$ python3 -q
>>> import numpy as np
>>> import numpy.linalg as la
>>> np.set_printoptions(precision=1, suppress=True, linewidth=200, legacy="1.25")
>>> tidy = lambda a: np.round(a, 1) + 0
>>> Y = np.array([[1, 1], [1, -1]])
>>> rng = np.random.default_rng(315)
>>> W0 = np.kron(Y, np.kron(Y, Y))[rng.permutation(8)][:10]
>>> W0
array([[ 1,  1,  1,  1,  1,  1,  1,  1],
       [ 1, -1, -1,  1,  1, -1, -1,  1],
       [ 1,  1, -1, -1, -1, -1,  1,  1],
       [ 1,  1,  1,  1, -1, -1, -1, -1],
       [ 1, -1,  1, -1, -1,  1, -1,  1],
       [ 1, -1,  1, -1,  1, -1,  1, -1],
       [ 1,  1, -1, -1,  1,  1, -1, -1],
       [ 1, -1, -1,  1, -1,  1,  1, -1]])
>>> O, R = la.qr(W0)
>>> np.allclose(R.T @ R, W0.T @ W0)
True
>>> np.allclose(W0, W0.T)
False
>>> W0 @ W0
array([[ 8,  0,  0,  0,  0,  0,  0,  0],
       [ 0,  0,  4,  4, -4,  4,  0,  0],
       [ 0,  0, -4,  4,  4,  4,  0,  0],
       [ 0,  4,  0,  4,  0, -4,  0,  4],
       [ 0,  0,  0,  0,  0,  0,  8,  0],
       [ 0,  4,  0, -4,  0,  4,  0,  4],
       [ 0, -4,  4,  0,  4,  0,  0,  4],
       [ 0,  4,  4,  0,  4,  0,  0, -4]])
>>> np.allclose(W0 @ W0.T, W0.T @ W0)
True
>>> (W0 - W0.T) / 2
array([[ 0.,  0.,  0.,  0.,  0.,  0.,  0.,  0.],
       [ 0.,  0., -1.,  0.,  1.,  0., -1.,  1.],
       [ 0.,  1.,  0., -1., -1., -1.,  1.,  1.],
       [ 0.,  0.,  1.,  0.,  0.,  0.,  0., -1.],
       [ 0., -1.,  1.,  0.,  0.,  0., -1.,  1.],
       [ 0.,  0.,  1.,  0.,  0.,  0.,  0., -1.],
       [ 0.,  1., -1.,  0.,  1.,  0.,  0., -1.],
       [ 0., -1., -1.,  1., -1.,  1.,  1.,  0.]])
>>> np.trace(W0)
-4
>>> Y = np.array([[-3, 2, -3],
...     [5, -3, -4],
...     [4, 2, 3],
...     [0, 2, -1],
...     [-1, 1, 1],
...     [-2, 5, -1],
...     [1, -3, -5],
...     [0, -4, -2]])
>>> la.matrix_rank(np.vstack([W0, Y.T]))
8
>>> np.einsum("ij->j", W0)
array([8, 0, 0, 0, 0, 0, 0, 0])
>>> np.einsum("ik,kj->ji", W0, Y)
array([[  4, -12,   2,   8,  -6,  -2,  -6, -12],
       [  2,   0, -18,   4,   8,   2,   8,  10],
       [-12,   2, -16,   2,   6,   4,  -2,  -8]])
>>> la.matrix_rank(W0 @ Y)
3
>>> W0 @ Y
array([[  4,   2, -12],
       [-12,   0,   2],
       [  2, -18, -16],
       [  8,   4,   2],
       [ -6,   8,   6],
       [ -2,   2,   4],
       [ -6,   8,  -2],
       [-12,  10,  -8]])
>>> def softmax(z):
...     e = np.exp(z - z.max(axis=-1, keepdims=True))
...     return e / e.sum(axis=-1, keepdims=True)
... 
>>> tidy(softmax(W0[6]))
array([0.2, 0.2, 0. , 0. , 0.2, 0.2, 0. , 0. ])
>>> att = W0 @ W0.T / np.sqrt(8)
>>> tidy(softmax(att + np.triu(np.full(att.shape, -np.inf), 1)))
array([[1. , 0. , 0. , 0. , 0. , 0. , 0. , 0. ],
       [0.1, 0.9, 0. , 0. , 0. , 0. , 0. , 0. ],
       [0.1, 0.1, 0.9, 0. , 0. , 0. , 0. , 0. ],
       [0.1, 0.1, 0.1, 0.8, 0. , 0. , 0. , 0. ],
       [0. , 0. , 0. , 0. , 0.8, 0. , 0. , 0. ],
       [0. , 0. , 0. , 0. , 0. , 0.8, 0. , 0. ],
       [0. , 0. , 0. , 0. , 0. , 0. , 0.7, 0. ],
       [0. , 0. , 0. , 0. , 0. , 0. , 0. , 0.7]])
>>> r0 = np.array([0, 2, 3, 0, 1, 3, 2, 1, 3, 3, 1])
>>> r1 = np.array([3, 1, -3, -1, 0])
>>> data = np.outer(r0, r1)
>>> data
array([[ 0,  0,  0,  0,  0],
       [ 6,  2, -6, -2,  0],
       [ 9,  3, -9, -3,  0],
       [ 0,  0,  0,  0,  0],
       [ 3,  1, -3, -1,  0],
       [ 9,  3, -9, -3,  0],
       [ 6,  2, -6, -2,  0],
       [ 3,  1, -3, -1,  0],
       [ 9,  3, -9, -3,  0],
       [ 9,  3, -9, -3,  0],
       [ 3,  1, -3, -1,  0]])
>>> U, sig, Vt = la.svd(data)
>>> tidy(sig)
array([30.7,  0. ,  0. ,  0. ,  0. ])
>>> np.argmax(sig[:-1] / (sig[1:] + 1e-6)) + 1
1
>>> Y = U[:, :1] @ np.diag(sig[:1]) @ Vt[:1]
>>> la.matrix_rank(Y)
1
>>> tidy(Y)
array([[ 0.,  0.,  0.,  0.,  0.],
       [ 6.,  2., -6., -2.,  0.],
       [ 9.,  3., -9., -3.,  0.],
       [ 0.,  0.,  0.,  0.,  0.],
       [ 3.,  1., -3., -1.,  0.],
       [ 9.,  3., -9., -3.,  0.],
       [ 6.,  2., -6., -2.,  0.],
       [ 3.,  1., -3., -1.,  0.],
       [ 9.,  3., -9., -3.,  0.],
       [ 9.,  3., -9., -3.,  0.],
       [ 3.,  1., -3., -1.,  0.]])
>>> la.matrix_rank(data, rtol=0.05)
1
